$ ipython --no-banner

In [1]: import numpy as np

In [2]: import numpy.linalg as la

In [3]: np.set_printoptions(suppress=True, linewidth=160)

In [4]: m1 = np.array([[0, 0, 0],
   ...:     [0, 0, 0],
   ...:     [1, 2, 0],
   ...:     [0, 0, 0],
   ...:     [0, 0, 0],
   ...:     [0, 0, 0],
   ...:     [0, 0, 0],
   ...:     [0, 0, 0],
   ...:     [0, 0, 0],
   ...:     [0, 0, 0],
   ...:     [0, 0, 0],
   ...:     [1, 2, 0],
   ...:     [0, 0, 0],
   ...:     [0, 0, 0],
   ...:     [0, 0, 0],
   ...:     [0, 0, 0],
   ...:     [0, 0, 0],
   ...:     [1, 2, 0],
   ...:     [0, 0, 0]])

In [5]: m1
Out[5]: 
array([[0, 0, 0],
       [0, 0, 0],
       [1, 2, 0],
       [0, 0, 0],
       [0, 0, 0],
       [0, 0, 0],
       [0, 0, 0],
       [0, 0, 0],
       [0, 0, 0],
       [0, 0, 0],
       [0, 0, 0],
       [1, 2, 0],
       [0, 0, 0],
       [0, 0, 0],
       [0, 0, 0],
       [0, 0, 0],
       [0, 0, 0],
       [1, 2, 0],
       [0, 0, 0]])

In [6]: U, sigma, vt = la.svd(m1)

In [7]: evecs = vt[:(sigma > 1e-8).sum()]

In [8]: rng = np.random.default_rng(1963)

In [9]: vec = m1[4] + -3 * m1[11] + rng.integers(2) * np.eye(3)[0]

In [10]: vec
Out[10]: array([-3., -6.,  0.])

In [11]: np.round(np.diag(evecs.T @ evecs), 3)
Out[11]: array([0.2, 0.8, 0. ])

In [12]: np.allclose(evecs.T @ evecs @ vec, vec)
Out[12]: True

In [13]: np.round(evecs.T @ evecs, 3)
Out[13]: 
array([[0.2, 0.4, 0. ],
       [0.4, 0.8, 0. ],
       [0. , 0. , 0. ]])

In [14]: round(la.norm(m1) ** 2 / la.norm(m1, 2) ** 2, 3)
Out[14]: np.float64(1.0)

In [15]: np.round(la.norm(m1, "nuc"), 3)
Out[15]: np.float64(3.873)

In [16]: round(la.norm(m1[8] - m1[16]), 3)
Out[16]: np.float64(0.0)

In [17]: la.norm(m1, axis=2)
AxisError: axis 2 is out of bounds for array of dimension 2


In [18]: np.round(la.norm(m1, axis=0), 3)
Out[18]: array([1.732, 3.464, 0.   ])

In [19]: np.round(la.norm(m1, axis=1), 3)
Out[19]: array([0.   , 0.   , 2.236, 0.   , 0.   , 0.   , 0.   , 0.   , 0.   , 0.   , 0.   , 2.236, 0.   , 0.   , 0.   , 0.   , 0.   , 2.236, 0.   ])

In [20]: la.norm(m1, axis=1).argmax()
Out[20]: np.int64(2)

In [21]: round(la.norm(m1, 2), 3)
Out[21]: np.float64(3.873)

In [22]: np.round(m1 @ la.pinv(m1) @ m1, 3)
Out[22]: 
array([[0., 0., 0.],
       [0., 0., 0.],
       [1., 2., 0.],
       [0., 0., 0.],
       [0., 0., 0.],
       [0., 0., 0.],
       [0., 0., 0.],
       [0., 0., 0.],
       [0., 0., 0.],
       [0., 0., 0.],
       [0., 0., 0.],
       [1., 2., 0.],
       [0., 0., 0.],
       [0., 0., 0.],
       [0., 0., 0.],
       [0., 0., 0.],
       [0., 0., 0.],
       [1., 2., 0.],
       [0., 0., 0.]])

In [23]: la.lstsq(m1[:-1].T, m1[-1])[2]
Out[23]: np.int32(1)

In [24]: np.round(np.trace(la.pinv(m1) @ m1), 3)
Out[24]: np.float64(1.0)

In [25]: np.allclose(m1[:-1].T @ la.lstsq(m1[:-1].T, m1[-1])[0], m1[-1])
Out[25]: True

In [26]: J = np.array([[-0.6, -0.72], [-0.25, -0.3], [0.9, 1.08], [0.6, 0.72]])

In [27]: J
Out[27]: 
array([[-0.6 , -0.72],
       [-0.25, -0.3 ],
       [ 0.9 ,  1.08],
       [ 0.6 ,  0.72]])

In [28]: U, sigma, vt = la.svd(J, full_matrices=False)

In [29]: np.round(np.abs(vt[0]), 3)
Out[29]: array([0.64 , 0.768])

In [30]: U.shape, sigma.shape, vt.shape
Out[30]: ((4, 2), (2,), (2, 2))

In [31]: sigma.round(3) + 0
Out[31]: array([1.971, 0.   ])

In [32]: np.round(vt @ vt.T, 3) + 0
Out[32]: 
array([[1., 0.],
       [0., 1.]])

In [33]: (sigma > 1e-8).sum()
Out[33]: np.int64(1)

In [34]: round(float(np.sqrt((sigma ** 2).sum())), 3), round(la.norm(J), 3)
Out[34]: (1.971, np.float64(1.971))

In [35]: np.allclose(U * sigma @ vt, J)
Out[35]: True

In [36]: r = la.matrix_rank(m1)

In [37]: r
Out[37]: np.int64(1)

In [38]: null = la.svd(m1)[2][r:].T

In [39]: [int(la.matrix_rank(m1[:i])) for i in range(1, len(m1) + 1)]
Out[39]: [0, 0, 1, 1, 1, 1, 1, 1, 1, 1, 1, 1, 1, 1, 1, 1, 1, 1, 1]

In [40]: [int(la.matrix_rank(np.delete(m1, i, axis=0))) for i in range(19)]
Out[40]: [1, 1, 1, 1, 1, 1, 1, 1, 1, 1, 1, 1, 1, 1, 1, 1, 1, 1, 1]

In [41]: la.matrix_rank(m1.T @ m1), la.matrix_rank(m1 @ m1.T)
Out[41]: (np.int64(1), np.int64(1))

In [42]: np.round(null @ null.T, 3)
Out[42]: 
array([[ 0.8, -0.4,  0. ],
       [-0.4,  0.2,  0. ],
       [ 0. ,  0. ,  1. ]])
